$ ipython --no-banner

In [1]: import numpy as np

In [2]: import numpy.linalg as la

In [3]: np.set_printoptions(precision=3, suppress=True, linewidth=200, floatmode="fixed")

In [4]: rng = np.random.default_rng(79567)

In [5]: theta = np.sort(rng.uniform(-2, 2, 21))

In [6]: K = np.c_[theta, theta ** 2, theta ** 3] @ np.array([[-6, 1, 7, -1, 1], [-7, 9, 7, 5, -5], [-4, 7, -8, -1, 5]])

In [7]: print(K.round(3) + 0)
[[  9.705 -10.234  48.057  21.194 -41.016]
 [  4.901  -1.702  21.216  12.281 -21.426]
 [  4.837  -1.597  20.811  12.133 -21.118]
 [  4.781  -1.507  20.456  12.002 -20.849]
 [  2.860   1.131   6.903   6.497 -10.072]
 [  1.956   1.142   0.112   2.667  -3.559]
 [  1.855   1.018  -0.370   2.258  -2.937]
 [  1.417   0.455  -1.249   1.011  -1.184]
 [  1.119   0.199  -1.184   0.571  -0.632]
 [  0.466  -0.024  -0.544   0.123  -0.126]
 [  0.298  -0.029  -0.349   0.067  -0.067]
 [ -1.592   0.664   1.692   0.000   0.036]
 [ -1.760   0.767   1.848   0.018   0.028]
 [ -4.543   2.966   3.873   0.483  -0.109]
 [-10.513   9.207   5.875   1.721   0.081]
 [-24.661  26.875   4.528   4.350   2.765]
 [-27.526  30.691   3.655   4.813   3.570]
 [-30.541  34.760   2.585   5.278   4.489]
 [-45.466  55.523  -4.506   7.295   9.904]
 [-54.702  68.741 -10.023   8.346  13.819]
 [-56.298  71.046 -11.045   8.515  14.530]]

In [8]: # looks like rank 3

In [9]: rank = la.matrix_rank(K)

In [10]: print(rank)
3

In [11]: ns = la.svd(K)[2][rank:].T

In [12]: print([int(la.matrix_rank(K[:i])) for i in range(1, len(K) + 1)])
[1, 2, 3, 3, 3, 3, 3, 3, 3, 3, 3, 3, 3, 3, 3, 3, 3, 3, 3, 3, 3]

In [13]: print(np.allclose(K @ ns, 0))
True

In [14]: print([int(la.matrix_rank(np.delete(K, i, axis=0))) for i in range(21)])
[3, 3, 3, 3, 3, 3, 3, 3, 3, 3, 3, 3, 3, 3, 3, 3, 3, 3, 3, 3, 3]

In [15]: Uu, sv, vt = la.svd(K)

In [16]: evecs = vt[:(sv > 1e-8).sum()]

In [17]: vec = K[2] + 2 * K[14] + rng.integers(2) * np.eye(5)[4]

In [18]: print(vec)
[-16.189  16.816  32.562  15.574 -20.957]

In [19]: print(np.diag(evecs.T @ evecs))
[0.595 0.705 0.842 0.312 0.546]

In [20]: print(la.matrix_rank(np.vstack([K, vec])))
3

In [21]: print(np.allclose(evecs.T @ evecs @ vec, vec))
True
